>>> import numpy as np
>>> np.set_printoptions(precision=1, suppress=True, linewidth=100, sign=" ")
>>> E = 0.2 ** np.abs(np.subtract.outer(np.arange(6), np.arange(6)))
>>> E.round(1) + 0
array([[ 1. ,  0.2,  0. ,  0. ,  0. ,  0. ],
       [ 0.2,  1. ,  0.2,  0. ,  0. ,  0. ],
       [ 0. ,  0.2,  1. ,  0.2,  0. ,  0. ],
       [ 0. ,  0. ,  0.2,  1. ,  0.2,  0. ],
       [ 0. ,  0. ,  0. ,  0.2,  1. ,  0.2],
       [ 0. ,  0. ,  0. ,  0. ,  0.2,  1. ]])
>>> w, V = np.linalg.eigh(E)
>>> x = np.array([3, -1, -2, -3, 1, 0])
>>> np.round(x @ E @ x, 1)
np.float64(24.2)
>>> np.round(V * np.sqrt(w) @ V.T, 1) + 0
array([[ 1. ,  0.1,  0. ,  0. ,  0. ,  0. ],
       [ 0.1,  1. ,  0.1,  0. ,  0. ,  0. ],
       [ 0. ,  0.1,  1. ,  0.1,  0. ,  0. ],
       [ 0. ,  0. ,  0.1,  1. ,  0.1,  0. ],
       [ 0. ,  0. ,  0. ,  0.1,  1. ,  0.1],
       [ 0. ,  0. ,  0. ,  0. ,  0.1,  1. ]])
>>> w1 = np.array([[-1, 0, -2, 2],
...     [2, 2, -2, -1],
...     [1, 2, 0, -1],
...     [-2, 1, 0, 0],
...     [-2, 0, -2, -1],
...     [2, 2, 0, 2]])
>>> b = np.array([-2, 2, -5, 2])
>>> H = np.maximum(E @ w1 + b, 0)
>>> (H > 0).mean(axis=0)
array([ 0.,  1.,  0.,  1.])
>>> (H > 0).astype(int)
array([[ 0,  1,  0,  1],
       [ 0,  1,  0,  1],
       [ 0,  1,  0,  1],
       [ 0,  1,  0,  1],
       [ 0,  1,  0,  1],
       [ 0,  1,  0,  1]])
>>> H
array([[ 0. ,  2.5,  0. ,  3.8],
       [ 0. ,  4.4,  0. ,  1.2],
       [ 0. ,  4.6,  0. ,  0.9],
       [ 0. ,  3.6,  0. ,  1.7],
       [ 0. ,  2.7,  0. ,  1.4],
       [ 0. ,  4.1,  0. ,  3.8]])
>>> basis = np.array([[2, 2, 2], [2, 1, 1], [2, 0, 2], [0, 1, 2]])
>>> w1 @ basis
array([[ -6,   0,  -2],
       [  4,   5,   0],
       [  6,   3,   2],
       [ -2,  -3,  -3],
       [ -8,  -5, -10],
       [  8,   8,  10]])
>>> O, _ = np.linalg.qr(np.array([[-0.8, 0.3, 0.0, 0.3, -0.6, 0.1],
...     [-1.8, 0.7, 0.1, 0.7, 0.7, -0.6],
...     [-0.5, -0.6, -0.2, -0.2, 1.5, 0.1],
...     [2.6, -2.2, 0.2, -1.8, -1.0, 0.1],
...     [-0.6, -0.3, -1.5, -0.7, 0.2, -0.1],
...     [1.3, -1.0, -1.0, 0.6, -1.6, 1.6]]))
>>> m1 = O[:, :5]
>>> m1
array([[-0.2, -0.1, -0.1,  0.1,  0.7],
       [-0.5, -0.3, -0.2,  0.3,  0.3],
       [-0.1, -0.7, -0.2,  0.2, -0.5],
       [ 0.7, -0.4, -0.4, -0.2,  0.3],
       [-0.2, -0.5,  0.7, -0.5,  0.1],
       [ 0.4, -0.1,  0.6,  0.7,  0.1]])
>>> rng = np.random.default_rng(84)
>>> B = m1 + rng.integers(-2, 3, (6, 1)) @ rng.integers(-2, 3, (1, 5))
>>> B
array([[-0.2,  1.9, -1.1, -0.9, -0.3],
       [-0.5,  1.7, -1.2, -0.7, -0.7],
       [-0.1, -4.7,  1.8,  2.2,  1.5],
       [ 0.7,  3.6, -2.4, -2.2, -1.7],
       [-0.2, -0.5,  0.7, -0.5,  0.1],
       [ 0.4,  1.9, -0.4, -0.3, -0.9]])
>>> B - m1
array([[ 0.,  2., -1., -1., -1.],
       [ 0.,  2., -1., -1., -1.],
       [ 0., -4.,  2.,  2.,  2.],
       [ 0.,  4., -2., -2., -2.],
       [ 0.,  0.,  0.,  0.,  0.],
       [ 0.,  2., -1., -1., -1.]])
>>> np.abs(B - m1).sum(axis=1)
array([  5.,   5.,  10.,  10.,   0.,   5.])
>>> U, sigma, vt = np.linalg.svd(B, full_matrices=False)
>>> np.round(U.T @ U, 1) + 0
array([[ 1.,  0.,  0.,  0.,  0.],
       [ 0.,  1.,  0.,  0.,  0.],
       [ 0.,  0.,  1.,  0.,  0.],
       [ 0.,  0.,  0.,  1.,  0.],
       [ 0.,  0.,  0.,  0.,  1.]])
>>> np.round(np.sqrt((sigma ** 2).sum()), 1), np.round(np.linalg.norm(B), 1)
(np.float64(8.7), np.float64(8.7))
>>> (sigma > 1e-8).sum()
np.int64(5)
>>> np.abs(U[:, 0]).round(6).argmax()
np.int64(2)
>>> x = np.array([0, 1, 1, 0, 0])
>>> target = m1 @ x
>>> np.round(np.linalg.pinv(m1) @ m1, 1) + 0
array([[ 1.,  0.,  0.,  0.,  0.],
       [ 0.,  1.,  0.,  0.,  0.],
       [ 0.,  0.,  1.,  0.,  0.],
       [ 0.,  0.,  0.,  1.,  0.],
       [ 0.,  0.,  0.,  0.,  1.]])
>>> np.round(np.linalg.solve(m1.T @ m1, m1.T @ target), 1) + 0
array([ 0.,  1.,  1.,  0.,  0.])
>>> np.round(np.linalg.lstsq(m1, target)[0], 1) + 0
array([ 0.,  1.,  1.,  0.,  0.])
>>> target = target + 0.3 * rng.normal(size=6)
>>> target
array([-0.3, -0.4, -0.9, -1. ,  0.5,  0.4])
>>> b, *_ = np.linalg.lstsq(m1, target)
>>> b.round()
array([-0.,  1.,  1., -0., -0.])
>>> np.round(m1.T @ (target - m1 @ b), 1) + 0
array([ 0.,  0.,  0.,  0.,  0.])
>>> np.round(np.linalg.norm(target - m1 @ b), 1)
np.float64(0.1)
>>> B = np.c_[m1[:, :3] @ np.array([[1, -2, -1], [2, 1, -1], [-1, 2, 1]]), np.array([5, 4, 0, 0, 3, 4])]
>>> B
array([[-0.4,  0.1,  0.3,  5. ],
       [-0.9,  0.2,  0.6,  4. ],
       [-1.2, -0.9,  0.6,  0. ],
       [ 0.2, -2.6, -0.7,  0. ],
       [-1.8,  1.2,  1.3,  3. ],
       [-0.5,  0.2,  0.3,  4. ]])
>>> np.linalg.matrix_rank(B)
np.int64(3)
>>> np.round(np.linalg.norm(B - m1 @ np.linalg.lstsq(m1, B)[0], axis=0), 1) + 0
array([ 0. ,  0. ,  0. ,  0.1])
>>> hat = m1 @ np.linalg.solve(m1.T @ m1, m1.T)
>>> np.diag(hat)
array([ 0.6,  0.6,  0.9,  1. ,  1. ,  1. ])
>>> hat.round(1) + 0
array([[ 0.6,  0.4, -0.2,  0.1,  0. ,  0. ],
       [ 0.4,  0.6,  0.2, -0.1, -0.1,  0. ],
       [-0.2,  0.2,  0.9,  0.1,  0. ,  0. ],
       [ 0.1, -0.1,  0.1,  1. ,  0. ,  0. ],
       [ 0. , -0.1,  0. ,  0. ,  1. ,  0. ],
       [ 0. ,  0. ,  0. ,  0. ,  0. ,  1. ]])
>>> np.linalg.matrix_rank(np.eye(6) - hat)
np.int64(1)
